$ python -q
>>> import numpy as np
>>> from numpy import linalg as LA
>>> np.set_printoptions(precision=3, suppress=True, linewidth=160)
>>> W0 = np.diag(np.array([0, -5, 5, -1, 0, -4]))
>>> W0
array([[ 0,  0,  0,  0,  0,  0],
       [ 0, -5,  0,  0,  0,  0],
       [ 0,  0,  5,  0,  0,  0],
       [ 0,  0,  0, -1,  0,  0],
       [ 0,  0,  0,  0,  0,  0],
       [ 0,  0,  0,  0,  0, -4]])
>>> evals, V = LA.eigh(W0)
>>> evals.sum(), np.trace(W0)
(np.float64(-5.0), np.int64(-5))
>>> LA.eigvalsh(W0 @ W0)
array([ 0.,  0.,  1., 16., 25., 25.])
>>> LA.svd(W0, compute_uv=False)
array([5., 5., 4., 1., 0., 0.])
>>> LA.eigvalsh(W0 + 3 * np.eye(6))
array([-2., -1.,  2.,  3.,  3.,  8.])
>>> evals
array([-5., -4., -1.,  0.,  0.,  5.])
>>> np.abs(V[:, -1])
array([0., 0., 1., 0., 0., 0.])
>>> Uu, sig, VT = LA.svd(W0, full_matrices=False)
>>> Uu.shape, sig.shape, VT.shape
((6, 6), (6,), (6, 6))
>>> np.allclose(Uu * sig @ VT, W0)
True
>>> Uu.T @ Uu
array([[1., 0., 0., 0., 0., 0.],
       [0., 1., 0., 0., 0., 0.],
       [0., 0., 1., 0., 0., 0.],
       [0., 0., 0., 1., 0., 0.],
       [0., 0., 0., 0., 1., 0.],
       [0., 0., 0., 0., 0., 1.]])
>>> (sig > 1e-8).sum()
np.int64(4)
>>> np.cumsum(sig ** 2) / np.sum(sig ** 2)
array([0.373, 0.746, 0.985, 1.   , 1.   , 1.   ])
>>> VT @ VT.T
array([[1., 0., 0., 0., 0., 0.],
       [0., 1., 0., 0., 0., 0.],
       [0., 0., 1., 0., 0., 0.],
       [0., 0., 0., 1., 0., 0.],
       [0., 0., 0., 0., 1., 0.],
       [0., 0., 0., 0., 0., 1.]])
>>> Uu.T @ W0 @ VT.T
array([[5., 0., 0., 0., 0., 0.],
       [0., 5., 0., 0., 0., 0.],
       [0., 0., 4., 0., 0., 0.],
       [0., 0., 0., 1., 0., 0.],
       [0., 0., 0., 0., 0., 0.],
       [0., 0., 0., 0., 0., 0.]])
